% ipython --no-banner

In [1]: import numpy as np

In [2]: import numpy.linalg as la

In [3]: np.set_printoptions(suppress=True, linewidth=140)

In [4]: K = np.load("m.npy")

In [5]: K
Out[5]: 
array([[0, 0, 1, 1, 1],
       [0, 0, 1, 1, 0],
       [1, 1, 0, 0, 0],
       [1, 1, 0, 0, 0],
       [1, 0, 0, 0, 0]])

In [6]: w1 = np.array([[-1, 2, -1], [2, -1, -2], [1, 3, 0], [-2, -2, 2], [0, 0, -1]])

In [7]: coef = np.array([-2, 2, 3])

In [8]: H = np.maximum(K @ w1 + coef, 0)

In [9]: print((H > 0).mean(axis=0))
[0.  1.  0.6]

In [10]: C = np.array([[2, -2, 0], [1, 0, -1], [3, 1, -2]])

In [11]: print(H @ C)
[[ 15   4 -11]
 [ 18   5 -13]
 [  3   0  -3]
 [  3   0  -3]
 [ 10   2  -8]]

In [12]: w1 @ C
Out[12]: 
array([[-3,  1,  0],
       [-3, -6,  5],
       [ 5, -2, -3],
       [ 0,  6, -2],
       [-3, -1,  2]])

In [13]: U, sigma, Vh = la.svd(K)

In [14]: V = Vh[:(sigma > 1e-8).sum()]

In [15]: rng = np.random.default_rng(900)

In [16]: vec = K[4] + 2 * K[3] + rng.integers(2) * np.eye(5)[1]

In [17]: print(vec)
[3. 3. 0. 0. 0.]

In [18]: np.allclose(V.T @ V @ vec, vec)
Out[18]: True

In [19]: np.round(np.diag(V.T @ V), 3)
Out[19]: array([1. , 1. , 0.5, 0.5, 1. ])

In [20]: la.matrix_rank(np.vstack([K, vec]))
Out[20]: np.int64(4)

In [21]: round(la.norm(vec - V.T @ V @ vec), 3)
Out[21]: np.float64(0.0)

In [22]: E = np.load("x.npy")

In [23]: E
Out[23]: 
array([[8, 2, 5, 8, 9],
       [2, 8, 2, 5, 8],
       [5, 2, 8, 2, 5],
       [8, 5, 2, 8, 2],
       [9, 8, 5, 2, 8]])

In [24]: E[3] @ E[4]
Out[24]: np.int64(154)

In [25]: round(la.norm(E, "nuc"), 3)
Out[25]: np.float64(50.649)

In [26]: np.allclose(E @ E.T, E.T @ E)
Out[26]: True

In [27]: E @ E
Out[27]: 
array([[238, 154, 145, 166, 201],
       [154, 161,  92, 116, 166],
       [145,  92, 122,  92, 145],
       [166, 116,  92, 161, 154],
       [201, 166, 145, 154, 238]])
